% python3 -q
>>> import numpy as np
>>> from numpy import linalg as LA
>>> np.set_printoptions(suppress=True, linewidth=160)
>>> E = np.loadtxt("layer0.csv", delimiter=",")
>>> print(E.round(2) + 0)
[[  5.69   3.98  12.99 -30.99]
 [ -1.72   3.76   7.26 -16.86]
 [ -1.89   3.75   7.11 -16.46]
 [ -2.78   3.67   6.29 -14.3 ]
 [ -3.11   3.64   5.96 -13.41]
 [ -4.64   3.33   4.09  -8.21]
 [ -4.78   3.27   3.84  -7.47]
 [ -4.38   2.39   1.96  -1.91]
 [ -3.59   1.98   1.55  -0.86]
 [ -2.79   1.59   1.26  -0.31]
 [ -2.36   1.38   1.11  -0.13]
 [ -1.37   0.88   0.75   0.07]
 [ -0.7    0.49   0.44   0.09]
 [ -0.01   0.     0.     0.  ]
 [  0.81  -0.95  -1.13  -0.28]
 [  0.86  -1.07  -1.31  -0.32]
 [  0.54  -2.36  -3.61  -0.5 ]
 [  0.27  -2.63  -4.19  -0.48]
 [ -0.38  -3.12  -5.36  -0.37]
 [ -1.94  -3.92  -7.52   0.02]
 [ -2.22  -4.04  -7.87   0.1 ]
 [ -2.84  -4.28  -8.61   0.28]
 [ -3.64  -4.56  -9.52   0.54]
 [-26.34  -9.11 -29.78  10.16]
 [-31.26  -9.79 -33.68  12.53]
 [-38.1  -10.65 -39.    15.92]
 [-44.23 -11.37 -43.66  19.02]
 [-45.2  -11.48 -44.4   19.52]]
>>> # rows and columns are dependent
>>> z = E[:, 2] > np.median(E[:, 2])
>>> u = E[z].mean(axis=0) - E[~z].mean(axis=0)
>>> print(z.astype(int))
[1 1 1 1 1 1 1 1 1 1 1 1 1 1 0 0 0 0 0 0 0 0 0 0 0 0 0 0]
>>> print((((E - E.mean(axis=0)) @ u > 0) == z).mean())
0.75
>>> print(u.round(2))
[ 11.8    8.1   21.02 -13.35]
>>> print(((E - E.mean(axis=0)) @ u > 0).astype(int))
[1 1 1 1 1 1 1 1 1 1 1 1 1 1 1 1 1 1 1 1 1 0 0 0 0 0 0 0]
>>> W0 = np.loadtxt("out16.csv", delimiter=",")
>>> print(W0.round(2))
[[ 0.98 -0.1  -0.03 -0.02 -0.06]
 [-0.1   0.35 -0.21 -0.11 -0.4 ]
 [-0.03 -0.21  0.93 -0.04 -0.13]
 [-0.02 -0.11 -0.04  0.98 -0.07]
 [-0.06 -0.4  -0.13 -0.07  0.75]]
>>> # null space of dimension 1
>>> Y = W0 / np.sqrt((W0 ** 2).mean(axis=1, keepdims=True))
>>> print(LA.matrix_rank(Y) == LA.matrix_rank(W0))
True
>>> x = np.array([1, -3, -1, -2, 0])
>>> print(round(np.trace(W0), 2))
4.0
>>> print(np.round(W0 @ x, 2))
[ 1.35 -0.73 -0.28 -1.61  1.42]
>>> print(np.round(LA.eigvalsh(2 * W0 - np.eye(5)), 2))
[-1.  1.  1.  1.  1.]
>>> print(np.round(W0 @ W0 @ x, 2))
[ 1.35 -0.73 -0.28 -1.61  1.42]
>>> evals, V = LA.eigh(W0)
>>> print(np.round(V @ np.diag(evals) @ V.T, 2))
[[ 0.98 -0.1  -0.03 -0.02 -0.06]
 [-0.1   0.35 -0.21 -0.11 -0.4 ]
 [-0.03 -0.21  0.93 -0.04 -0.13]
 [-0.02 -0.11 -0.04  0.98 -0.07]
 [-0.06 -0.4  -0.13 -0.07  0.75]]
>>> print(np.round(LA.svd(W0, compute_uv=False), 2) + 0)
[1. 1. 1. 1. 0.]
>>> print(np.round(LA.eigvalsh(W0 + 3 * np.eye(5)), 2))
[3. 4. 4. 4. 4.]
>>> print(np.round(LA.eigvalsh(W0 @ W0), 2) + 0)
[0. 1. 1. 1. 1.]
>>> print(np.round(V.T @ V, 2) + 0)
[[1. 0. 0. 0. 0.]
 [0. 1. 0. 0. 0.]
 [0. 0. 1. 0. 0.]
 [0. 0. 0. 1. 0.]
 [0. 0. 0. 0. 1.]]
>>> print(np.unique(evals.round(6) + 0, return_counts=True)[1])
[1 4]
>>> print(round(float(evals.sum()), 2), round(float(np.trace(W0)), 2))
4.0 4.0
>>> left, sigma, Vt = LA.svd(W0)
>>> V = Vt[:(sigma > 1e-8).sum()]
>>> rng = np.random.default_rng(2960)
>>> x = W0[1] + 4 * W0[3] + rng.integers(2) * np.eye(5)[4]
>>> print(x.round(2))
[-0.17 -0.09 -0.35  3.81  0.32]
>>> print(LA.matrix_rank(np.vstack([W0, x])))
5
>>> print(np.round(LA.norm(x - V.T @ V @ x), 2))
0.5
>>> print(np.round(V.T @ V, 2))
[[ 0.98 -0.1  -0.03 -0.02 -0.06]
 [-0.1   0.35 -0.21 -0.11 -0.4 ]
 [-0.03 -0.21  0.93 -0.04 -0.13]
 [-0.02 -0.11 -0.04  0.98 -0.07]
 [-0.06 -0.4  -0.13 -0.07  0.75]]
>>> Y = np.array([[2, 0], [0, 1], [1, 2], [0, 1], [1, 1], [0, 1], [0, 2], [1, 1]])
>>> Z = np.array([[3, 3, 1], [3, 0, 1]])
>>> K = Y @ Z
>>> print(K)
[[6 6 2]
 [3 0 1]
 [9 3 3]
 [3 0 1]
 [6 3 2]
 [3 0 1]
 [6 0 2]
 [6 3 2]]
>>> print(np.round(LA.norm(K, 2) / LA.norm(K), 2))
0.97
>>> print(LA.matrix_rank(K, rtol=0.1))
2
>>> print(np.round(LA.norm(K, axis=0), 2))
[15.87  7.94  5.29]
>>> print(LA.norm(K, axis=1).argmax())
2
>>> print(round(LA.norm(K) ** 2 / LA.norm(K, 2) ** 2, 2))
1.07
>>> print(round(LA.norm(K, 1), 2), round(LA.norm(K, np.inf), 2))
42.0 15.0
>>> print(K[2] @ K[7])
69
>>> print(round(float(LA.norm(K, "nuc")), 2))
22.52
>>> print(np.round(LA.norm(K[2] - K[7]), 2))
3.16
>>> print(round(LA.norm(K, 2), 2))
17.95
